In [1]: import numpy as np

In [2]: np.set_printoptions(precision=2, suppress=True, linewidth=100)

In [3]: rnd = lambda a: np.round(a, 2) + 0

In [4]: M = np.loadtxt("data.csv", delimiter=",")

In [5]: M
Out[5]: 
array([[ -3.,  -3.,  -3.,  -3.,  -3.,  -3.,  -3.],
       [ -3.,  -6.,  -6.,  -6.,  -6.,  -6.,  -6.],
       [ -3.,  -6.,  -9.,  -9.,  -9.,  -9.,  -9.],
       [ -3.,  -6.,  -9., -12., -12., -12., -12.],
       [ -3.,  -6.,  -9., -12., -15., -15., -15.],
       [ -3.,  -6.,  -9., -12., -15., -18., -18.],
       [ -3.,  -6.,  -9., -12., -15., -18., -21.]])

In [6]: rng = np.random.default_rng(40501)

In [7]: idx = rng.permutation(7)

In [8]: out = M[:, idx] * rng.choice([-1, 1], 7)

In [9]: out
Out[9]: 
array([[  3.,  -3.,   3.,  -3.,  -3.,  -3.,  -3.],
       [  6.,  -6.,   6.,  -6.,  -6.,  -6.,  -3.],
       [  9.,  -9.,   9.,  -9.,  -6.,  -9.,  -3.],
       [  9., -12.,  12., -12.,  -6., -12.,  -3.],
       [  9., -15.,  12., -15.,  -6., -15.,  -3.],
       [  9., -18.,  12., -15.,  -6., -18.,  -3.],
       [  9., -18.,  12., -15.,  -6., -21.,  -3.]])

In [10]: left, _, Vt = np.linalg.svd(M.T @ out)

In [11]: rnd(left @ Vt)
Out[11]: 
array([[ 0.,  0.,  0.,  0.,  0.,  0.,  1.],
       [ 0.,  0.,  0.,  0.,  1.,  0.,  0.],
       [-1.,  0.,  0.,  0.,  0.,  0.,  0.],
       [ 0.,  0., -1.,  0.,  0.,  0.,  0.],
       [ 0.,  0.,  0.,  1.,  0.,  0.,  0.],
       [ 0.,  1.,  0.,  0.,  0.,  0.,  0.],
       [ 0.,  0.,  0.,  0.,  0.,  1.,  0.]])

In [12]: idx
Out[12]: array([2, 5, 3, 4, 1, 6, 0])
